% ipython --no-banner

In [1]: import numpy as np

In [2]: import numpy.linalg as la

In [3]: np.set_printoptions(precision=2, suppress=True, linewidth=120)

In [4]: O, _ = la.qr(np.array([[-1.2, 0.7, 0.0, 0.3],
   ...:     [0.3, -0.3, 1.4, 0.7],
   ...:     [1.3, 0.5, -0.5, 0.1],
   ...:     [-0.7, 0.7, 0.2, 1.8]]))

In [5]: evecs, _ = la.qr(np.array([[-0.1, 2.4, 1.6], [-0.9, 1.2, -0.4], [-0.1, -0.3, 2.6]]))

In [6]: sigma = 3 * 0.2 ** np.arange(3)

In [7]: K = O[:, :3] * sigma @ evecs[:3]

In [8]: K
Out[8]: 
array([[-0.04, -1.84, -0.39],
       [ 0.09,  0.49, -0.01],
       [-0.65,  1.94,  0.32],
       [-0.18, -1.08, -0.28]])

In [9]: np.round(la.norm(K[0], 1), 2), round(la.norm(K[0], np.inf), 2)
Out[9]: (np.float64(2.28), np.float64(1.84))

In [10]: la.norm(K, axis=1)
Out[10]: array([1.89, 0.5 , 2.07, 1.13])

In [11]: la.norm(K, axis=0)
Out[11]: array([0.68, 2.93, 0.58])

In [12]: round(la.norm(K, 1), 2), round(float(la.norm(K, np.inf)), 2)
Out[12]: (np.float64(5.36), 2.9)

In [13]: round(la.norm(K) ** 2 / la.norm(K, 2) ** 2, 2)
Out[13]: np.float64(1.04)

In [14]: la.norm(K, axis=1).argmax()
Out[14]: np.int64(2)

In [15]: A2 = np.array([[1, 3], [-3, -1]])

In [16]: basis = np.array([[1, 0], [1, 2]])

In [17]: mat = np.block([[A2, np.array([[4, -2], [-2, -1]])], [np.zeros((2, 2)), basis]])

In [18]: mat
Out[18]: 
array([[ 1.,  3.,  4., -2.],
       [-3., -1., -2., -1.],
       [ 0.,  0.,  1.,  0.],
       [ 0.,  0.,  1.,  2.]])

In [19]: r0, g = mat[3], mat[2]

In [20]: r0 @ g
Out[20]: np.float64(1.0)

In [21]: r0 @ r0
Out[21]: np.float64(5.0)

In [22]: p = (r0 @ g) / (r0 @ r0) * r0

In [23]: np.round(la.norm(r0 + g) ** 2 + la.norm(r0 - g) ** 2, 2)
Out[23]: np.float64(12.0)

In [24]: g - p
Out[24]: array([ 0. ,  0. ,  0.8, -0.4])

In [25]: la.matrix_rank(np.outer(r0, g))
Out[25]: np.int64(1)

In [26]: O, evecs = la.qr(mat[:, :1])[0], la.qr(mat[:, 1:])[0]

In [27]: sigma = la.svd(O.T @ evecs, compute_uv=False)

In [28]: np.round(la.norm(O @ O.T - evecs @ evecs.T, 2), 2)
Out[28]: np.float64(1.0)

In [29]: (sigma > 0.9).sum()
Out[29]: np.int64(0)

In [30]: np.degrees(np.arccos(sigma.clip(0, 1)))
Out[30]: array([38.52])

In [31]: x = np.array([2, -1, 2])

In [32]: rhs = K @ x

In [33]: b, lr = np.zeros(3), 1 / la.norm(K, 2) ** 2

In [34]: for i in range(30):
    ...:     b -= lr * K.T @ (K @ b - rhs)
    ...:     if i % 10 == 0: print(i, round(la.norm(K @ b - rhs), 2))
    ...: 
0 1.26
10 0.85
20 0.59

In [35]: np.round(la.cond(K), 2)
Out[35]: np.float64(25.0)

In [36]: arr = np.load("a.npy")

In [37]: arr
Out[37]: 
array([[-10.25,   1.02,   0.13,  -6.51],
       [ 10.16,   0.84,  -4.54,  -8.79],
       [  9.77,   0.88,  -3.91,  -6.2 ],
       [  7.73,   0.78,  -3.76,  -9.02],
       [ -9.6 ,   0.69,  -0.93,  -6.36],
       [ -9.97,  -1.08,  -2.1 ,  -4.66],
       [  9.76,   0.97,  -4.86,  -9.48],
       [ 10.6 ,   1.27,  -4.23,  -5.35],
       [-11.01,  -0.03,   0.03,  -6.29],
       [-12.47,   0.21,  -0.27,  -5.11],
       [-10.35,   1.88,  -0.54,  -7.05],
       [  7.62,   1.37,  -5.59,  -7.7 ],
       [ 11.18,   0.64,  -5.5 ,  -5.16],
       [  9.82,   1.26,  -4.63,  -6.53],
       [ -9.21,  -1.43,  -0.59,  -6.99],
       [  8.25,   1.44,  -4.64,  -6.95],
       [ -8.59,  -0.95,  -2.23,  -5.56],
       [ -8.47,  -0.09,  -0.49,  -6.35],
       [  8.88,  -0.12,  -4.26,  -6.68],
       [ -9.9 ,   0.43,  -0.03,  -6.25],
       [-12.03,  -1.03,   0.79,  -4.04],
       [ -9.44,  -0.74,   0.14,  -5.48],
       [  9.09,  -0.14,  -4.4 ,  -7.3 ],
       [ -9.78,   0.31,   0.36,  -6.17],
       [  7.64,   0.22,  -4.09,  -6.34],
       [-10.76,   1.4 ,  -2.01,  -5.9 ],
       [  7.71,   0.89,  -3.46,  -6.95],
       [-10.89,   0.1 ,  -0.41,  -7.37]])

In [38]: x = np.array([0, 5, -2, -2])

In [39]: rhs = arr @ x

In [40]: np.round(la.pinv(arr) @ arr, 2) + 0
Out[40]: 
array([[1., 0., 0., 0.],
       [0., 1., 0., 0.],
       [0., 0., 1., 0.],
       [0., 0., 0., 1.]])

In [41]: rng = np.random.default_rng(163)

In [42]: rhs = rhs + 0.3 * rng.normal(size=28)

In [43]: rhs
Out[43]: 
array([17.89, 31.14, 24.73, 30.18, 18.  ,  8.75, 33.79, 25.53, 12.41, 12.09, 24.55, 33.24, 24.38, 28.12,  8.1 , 30.1 ,
       10.58, 13.28, 21.75, 14.32,  1.19,  7.42, 23.08, 13.01, 22.27, 23.2 , 25.41, 16.13])

In [44]: b, *_ = la.lstsq(arr, rhs)

In [45]: [round(float(la.norm(la.solve(arr.T @ arr + lam * np.eye(4), arr.T @ rhs))), 2) for lam in (0, 1, 10, 100)]
Out[45]: [5.65, 5.4, 4.14, 2.83]

In [46]: round(float(la.norm(rhs - arr @ b)), 2)
Out[46]: 1.45

In [47]: b.round()
Out[47]: array([ 0.,  5., -2., -2.])
